$ python3 -q
>>> import numpy as np
>>> from numpy import linalg as LA
>>> np.set_printoptions(precision=1, suppress=True, linewidth=120)
>>> F = np.load("arr.npy")
>>> F
array([[6., 0., 0., 0., 0., 0., 0.],
       [0., 6., 0., 0., 5., 5., 0.],
       [0., 0., 6., 5., 0., 0., 5.],
       [0., 0., 5., 6., 0., 0., 5.],
       [0., 5., 0., 0., 6., 5., 0.],
       [0., 5., 0., 0., 5., 6., 0.],
       [0., 0., 5., 5., 0., 0., 6.]])
>>> # symmetric
>>> x0 = np.array([5, 2, 4, 0, 4, 3, 0])
>>> h1 = np.maximum(F @ x0, 0)
>>> np.maximum(F @ (3 * x0), 0)
array([ 90., 141.,  72.,  60., 147., 144.,  60.])
>>> np.maximum(F @ x0, 0) - np.maximum(-F @ x0, 0)
array([30., 47., 24., 20., 49., 48., 20.])
>>> F.T @ h1
array([180., 767., 344., 340., 769., 768., 340.])
>>> h1
array([30., 47., 24., 20., 49., 48., 20.])
>>> ang = np.radians(180)
>>> Rm = np.eye(7)
>>> Rm[4, 4] = Rm[2, 2] = np.cos(ang)
>>> Rm[4, 2], Rm[2, 4] = -np.sin(ang), np.sin(ang)
>>> Rm.round(1) + 0
array([[ 1.,  0.,  0.,  0.,  0.,  0.,  0.],
       [ 0.,  1.,  0.,  0.,  0.,  0.,  0.],
       [ 0.,  0., -1.,  0.,  0.,  0.,  0.],
       [ 0.,  0.,  0.,  1.,  0.,  0.,  0.],
       [ 0.,  0.,  0.,  0., -1.,  0.,  0.],
       [ 0.,  0.,  0.,  0.,  0.,  1.,  0.],
       [ 0.,  0.,  0.,  0.,  0.,  0.,  1.]])
>>> B = F @ Rm.T
>>> LA.svd(F, compute_uv=False), LA.svd(B, compute_uv=False)
(array([16., 16.,  6.,  1.,  1.,  1.,  1.]), array([16., 16.,  6.,  1.,  1.,  1.,  1.]))
>>> B.round(1) + 0
array([[ 6.,  0.,  0.,  0.,  0.,  0.,  0.],
       [ 0.,  6.,  0.,  0., -5.,  5.,  0.],
       [ 0.,  0., -6.,  5.,  0.,  0.,  5.],
       [ 0.,  0., -5.,  6.,  0.,  0.,  5.],
       [ 0.,  5.,  0.,  0., -6.,  5.,  0.],
       [ 0.,  5.,  0.,  0., -5.,  6.,  0.],
       [ 0.,  0., -5.,  5.,  0.,  0.,  6.]])
>>> assert F == F.T
Traceback (most recent call last):
  File "<python-input-20>", line 1, in <module>
    assert F == F.T
           ^^^^^^^^
ValueError: The truth value of an array with more than one element is ambiguous. Use a.any() or a.all()
>>> np.round(LA.det(F), 1)
np.float64(1536.0)
>>> np.allclose(F, F.T)
True
>>> np.trace(F)
np.float64(42.0)
>>> (F + F.T) / 2
array([[6., 0., 0., 0., 0., 0., 0.],
       [0., 6., 0., 0., 5., 5., 0.],
       [0., 0., 6., 5., 0., 0., 5.],
       [0., 0., 5., 6., 0., 0., 5.],
       [0., 5., 0., 0., 6., 5., 0.],
       [0., 5., 0., 0., 5., 6., 0.],
       [0., 0., 5., 5., 0., 0., 6.]])
>>> LA.matrix_power(F, 2)
array([[36.,  0.,  0.,  0.,  0.,  0.,  0.],
       [ 0., 86.,  0.,  0., 85., 85.,  0.],
       [ 0.,  0., 86., 85.,  0.,  0., 85.],
       [ 0.,  0., 85., 86.,  0.,  0., 85.],
       [ 0., 85.,  0.,  0., 86., 85.,  0.],
       [ 0., 85.,  0.,  0., 85., 86.,  0.],
       [ 0.,  0., 85., 85.,  0.,  0., 86.]])
>>> F @ F
array([[36.,  0.,  0.,  0.,  0.,  0.,  0.],
       [ 0., 86.,  0.,  0., 85., 85.,  0.],
       [ 0.,  0., 86., 85.,  0.,  0., 85.],
       [ 0.,  0., 85., 86.,  0.,  0., 85.],
       [ 0., 85.,  0.,  0., 86., 85.,  0.],
       [ 0., 85.,  0.,  0., 85., 86.,  0.],
       [ 0.,  0., 85., 85.,  0.,  0., 86.]])
>>> np.round(np.abs(LA.eigvals(F)).max(), 1)
np.float64(16.0)
>>> np.sort(np.abs(LA.eigvals(F)))
array([ 1.,  1.,  1.,  1.,  6., 16., 16.])
>>> np.allclose(F @ F.T, F.T @ F)
True
>>> B = np.array([[0.0], [0.2], [1.0], [-1.3], [-0.2], [-0.6], [-1.0], [-2.0], [-2.3]])
>>> W2 = np.array([[1.2, 0.5, 1.9, -1.7]])
>>> J = B @ W2
>>> J
array([[ 0. ,  0. ,  0. ,  0. ],
       [ 0.2,  0.1,  0.4, -0.3],
       [ 1.2,  0.5,  1.9, -1.7],
       [-1.6, -0.7, -2.5,  2.2],
       [-0.2, -0.1, -0.4,  0.3],
       [-0.7, -0.3, -1.1,  1. ],
       [-1.2, -0.5, -1.9,  1.7],
       [-2.4, -1. , -3.8,  3.4],
       [-2.8, -1.1, -4.4,  3.9]])
>>> # rows and columns are dependent
>>> rk = LA.matrix_rank(J)
>>> rk
np.int64(1)
>>> null = LA.svd(J)[2][rk:].T
>>> null @ null.T
array([[ 0.8, -0.1, -0.3,  0.2],
       [-0.1,  1. , -0.1,  0.1],
       [-0.3, -0.1,  0.6,  0.4],
       [ 0.2,  0.1,  0.4,  0.6]])
>>> LA.matrix_rank(J.T @ J), LA.matrix_rank(J @ J.T)
(np.int64(1), np.int64(1))
>>> np.allclose(J @ null, 0)
True
>>> [int(LA.matrix_rank(np.delete(J, i, axis=0))) for i in range(9)]
[1, 1, 1, 1, 1, 1, 1, 1, 1]
>>> [int(LA.matrix_rank(J[:, :j + 1])) for j in range(4)]
[1, 1, 1, 1]
>>> LA.cond(J) > 100
np.True_
>>> np.argsort(-LA.norm(J, axis=0).round(6), kind="stable")[:3]
array([2, 3, 0])
>>> np.round(LA.norm(J, 2) / LA.norm(J), 1)
np.float64(1.0)
>>> LA.matrix_rank(J, rtol=0.1)
np.int64(1)
>>> U, sigma, VT = LA.svd(J)
>>> V = VT[:(sigma > 1e-8).sum()]
>>> rng = np.random.default_rng(32)
>>> x0 = J[7] + 4 * J[1] + rng.integers(2) * np.eye(4)[3]
>>> x0
array([-1.4, -0.6, -2.3,  3. ])
>>> np.round(V.T @ V, 1) + 0
array([[ 0.2,  0.1,  0.3, -0.2],
       [ 0.1,  0. ,  0.1, -0.1],
       [ 0.3,  0.1,  0.4, -0.4],
       [-0.2, -0.1, -0.4,  0.4]])
>>> np.allclose(V.T @ V @ x0, x0)
False
>>> round(float(LA.norm(x0 - V.T @ V @ x0)), 1)
0.8
>>> np.round(np.diag(V.T @ V), 1) + 0
array([0.2, 0. , 0.4, 0.4])
>>> round(float(np.trace(LA.pinv(J) @ J)), 1)
1.0
>>> try:
...     LA.inv(J)
... except LA.LinAlgError as e:
...     print("failed:", e)
... 
failed: Last 2 dimensions of the array must be square
>>> M = np.loadtxt("layer6.csv", delimiter=",")
>>> M
array([[1. , 0.5, 0.2, 0.1, 0.1, 0. ],
       [0.5, 1. , 0.5, 0.2, 0.1, 0.1],
       [0.2, 0.5, 1. , 0.5, 0.2, 0.1],
       [0.1, 0.2, 0.5, 1. , 0.5, 0.2],
       [0.1, 0.1, 0.2, 0.5, 1. , 0.5],
       [0. , 0.1, 0.1, 0.2, 0.5, 1. ]])
>>> # symmetric, so the eigenvalues are real
>>> w1 = np.array([[-7, -4, 2, 9, -9],
...     [0, -6, 4, -1, 7],
...     [4, 3, -6, 5, -9],
...     [2, -6, 4, 1, -3],
...     [2, 4, 2, -8, -5],
...     [8, -1, -1, -4, 8]])
>>> coef = np.array([2, 1, 3, 2, 1])
>>> act = np.maximum(M @ w1 + coef, 0)
>>> act
array([[ 0. ,  0. ,  6.4, 10.8,  0. ],
       [ 1.9,  0. ,  5.9,  7. ,  0. ],
       [ 6.8,  0. ,  1.7,  6.8,  0. ],
       [ 7.9,  0. ,  5.8,  1.4,  0. ],
       [ 9.1,  1.1,  5.9,  0. ,  0. ],
       [11.8,  0.5,  3.6,  0. ,  5.7]])
>>> (act > 0).astype(int)
array([[0, 0, 1, 1, 0],
       [1, 0, 1, 1, 0],
       [1, 0, 1, 1, 0],
       [1, 0, 1, 1, 0],
       [1, 1, 1, 0, 0],
       [1, 1, 1, 0, 1]])
>>> W2 = np.array([[-1, -3, -3], [-3, 3, -3], [2, 2, -3], [-3, -3, 2], [3, -3, 1]])
>>> act @ W2
array([[-19.6, -19.6,   2.4],
       [-11.1, -14.9,  -9.4],
       [-23.8, -37.4, -11.9],
       [ -0.5, -16.3, -38.3],
       [ -0.6, -12.2, -48.3],
       [ 11. , -43.8, -42. ]])
>>> w1 @ W2
array([[-31,  13,  36],
       [ 50, -28,  11],
       [-67,  -3,  -2],
       [ 12, -10,  -1],
       [ -1,  49, -45],
       [ 29, -41, -18]])
>>> (act @ W2).round(6).argmax(axis=1)
array([2, 2, 2, 0, 0, 0])
>>> A = np.load("data.npy")
>>> A
array([[ 5.1,  3. , 15.1,  1.1,  5. ,  4.9, 17.9],
       [ 1.9, 18.1,  6.1,  6. ,  2.1,  2.1, 24.1],
       [ 0.1, 15. ,  0.1,  4.9,  0. ,  0.1, 15. ],
       [ 7.1, 23.9, 21. ,  7.9,  6.8,  6.8, 45. ],
       [ 4.9, 21. , 15. ,  7. ,  5. ,  5. , 36.1],
       [ 2.1, 21.1,  6.1,  6.9,  1.9,  1.9, 27.1],
       [ 7. , 24.1, 21.1,  7.9,  6.8,  7. , 45.1],
       [ 9. , 15. , 26.8,  5.1,  9. ,  9. , 42. ],
       [ 8. , 21.1, 24. ,  6.9,  8. ,  7.9, 45.1],
       [ 0. , 20.9,  0.1,  7. , -0.1,  0. , 21. ]])
>>> x0 = np.array([1, -4, 2, -3, 4, -3, 2])
>>> rhs = A @ x0
>>> LA.solve(A.T @ A, A.T @ rhs)
array([ 1., -4.,  2., -3.,  4., -3.,  2.])
>>> rhs
array([ 61.1, -26. , -44.7,  26.6,   7.1, -34.7,  25.5,  80.3,  49.4, -62.8])
>>> LA.lstsq(A, rhs)[0]
array([ 1., -4.,  2., -3.,  4., -3.,  2.])
>>> rhs = rhs + 0.3 * rng.normal(size=10)
>>> rhs
array([ 61.3, -26. , -44.5,  26.4,   6.6, -34.2,  25.6,  79.7,  49.1, -63. ])
>>> coef, *_ = LA.lstsq(A, rhs)
>>> np.round(A.T @ (rhs - A @ coef), 1) + 0
array([0., 0., 0., 0., 0., 0., 0.])
>>> f, g = A[1], A[9]
>>> round(float(f @ f), 1)
994.1
>>> round(float(f @ g), 1)
926.8
>>> p = (f @ g) / (f @ f) * f
>>> p
array([ 1.8, 16.9,  5.7,  5.6,  2. ,  2. , 22.5])
>>> round(float(LA.norm(A, 2) / LA.norm(A)), 1)
1.0
>>> np.argsort(-LA.norm(A, axis=0).round(6), kind="stable")[:3]
array([6, 1, 2])
>>> round(np.log10(LA.cond(A)))
3
>>> ang = rng.uniform(0, 2 * np.pi, 27)
>>> q, _ = LA.qr(np.array([[-1.4, -0.3],
...     [-0.4, -0.4],
...     [-0.5, 0.1],
...     [1.1, -1.3],
...     [1.8, 0.3],
...     [-0.6, -0.7],
...     [1.0, 0.1],
...     [-1.3, 1.0],
...     [0.1, -1.6]]))
>>> feats = 10 * np.c_[np.cos(ang), np.sin(ang)] @ q.T
>>> feats.round(1) + 0
array([[ 4.8,  1.7,  1.5, -2.1, -6.1,  2.7, -3.3,  3.1,  1.4],
       [ 4.8,  2.1,  1.2,  0. , -5.9,  3.4, -3.1,  1.3,  3.6],
       [-2.8, -0.1, -1.4,  5.5,  3.7,  0. ,  2.2, -5.3,  3.7],
       [ 2.7,  0.1,  1.4, -5.5, -3.6, -0.1, -2.2,  5.3, -3.8],
       [ 4.9,  1.8,  1.5, -1.8, -6.1,  2.8, -3.3,  2.9,  1.7],
       [ 2.7,  0.1,  1.4, -5.5, -3.7, -0.1, -2.2,  5.3, -3.7],
       [-4.2, -2.3, -0.8, -1.9,  5.1, -3.7,  2.6,  0.4, -5.1],
       [-4.8, -1.7, -1.5,  2.2,  6.1, -2.7,  3.3, -3.1, -1.3],
       [-2.4, -2. ,  0. , -4.3,  2.8, -3.4,  1.3,  2.9, -6.4],
       [ 4.7,  2.2,  1.2,  0.2, -5.8,  3.5, -3.1,  1.1,  3.8],
       [-2.6,  0. , -1.4,  5.6,  3.5,  0.2,  2.1, -5.3,  3.9],
       [-4.6, -1.4, -1.6,  3.2,  5.8, -2.1,  3.2, -3.9,  0. ],
       [ 3.8,  0.8,  1.6, -4.6, -5. ,  1. , -2.8,  4.9, -2. ],
       [ 0.1,  1.2, -0.7,  5.7,  0.2,  2.2,  0.3, -4.7,  6.1],
       [-3.9, -0.8, -1.6,  4.5,  5. , -1.1,  2.9, -4.8,  1.9],
       [-4. , -2.3, -0.7, -2.2,  4.9, -3.7,  2.5,  0.7, -5.4],
       [-4.9, -1.9, -1.4,  1.3,  6.1, -3. ,  3.3, -2.4, -2.4],
       [-4.2, -2.3, -0.8, -1.8,  5.2, -3.7,  2.6,  0.3, -5.1],
       [ 0.3, -1.1,  0.9, -5.8, -0.7, -1.9, -0.6,  4.9, -5.9],
       [ 1.5, -0.5,  1.2, -5.9, -2.1, -1.1, -1.4,  5.3, -5.1],
       [ 4.8,  2.1,  1.3, -0.4, -6. ,  3.3, -3.2,  1.6,  3.3],
       [-4.8, -1.8, -1.5,  2. ,  6.1, -2.8,  3.3, -3. , -1.6],
       [-3.1, -0.3, -1.5,  5.3,  4.1, -0.2,  2.4, -5.2,  3.3],
       [ 4. ,  2.2,  0.7,  2.3, -4.8,  3.7, -2.5, -0.8,  5.4],
       [ 4.8,  1.7,  1.5, -2.4, -6.1,  2.6, -3.3,  3.3,  1.1],
       [-4.3, -1.1, -1.6,  3.9,  5.5, -1.6,  3.1, -4.4,  0.8],
       [ 3.2,  0.4,  1.5, -5.2, -4.3,  0.4, -2.5,  5.2, -3. ]])
>>> U, sigma, VT = LA.svd(feats)
>>> V = VT[:(sigma > 1e-8).sum()]
>>> x0 = feats[18] + -2 * feats[7] + rng.integers(2) * np.eye(9)[4]
>>> x0
array([  9.9,   2.3,   3.9, -10.2, -12.9,   3.4,  -7.3,  11.2,  -3.3])
>>> np.round(LA.norm(x0 - V.T @ V @ x0), 1)
np.float64(0.0)
>>> np.round(V.T @ V, 1) + 0
array([[ 0.2,  0.1,  0.1, -0.1, -0.3,  0.1, -0.2,  0.1,  0.1],
       [ 0.1,  0.1,  0. ,  0. , -0.1,  0.1, -0.1,  0. ,  0.1],
       [ 0.1,  0. ,  0. , -0.1, -0.1,  0. ,  0. ,  0.1,  0. ],
       [-0.1,  0. , -0.1,  0.3,  0.1,  0.1,  0.1, -0.3,  0.3],
       [-0.3, -0.1, -0.1,  0.1,  0.4, -0.2,  0.2, -0.2, -0.1],
       [ 0.1,  0.1,  0. ,  0.1, -0.2,  0.1, -0.1,  0. ,  0.2],
       [-0.2, -0.1,  0. ,  0.1,  0.2, -0.1,  0.1, -0.1, -0.1],
       [ 0.1,  0. ,  0.1, -0.3, -0.2,  0. , -0.1,  0.3, -0.2],
       [ 0.1,  0.1,  0. ,  0.3, -0.1,  0.2, -0.1, -0.2,  0.4]])
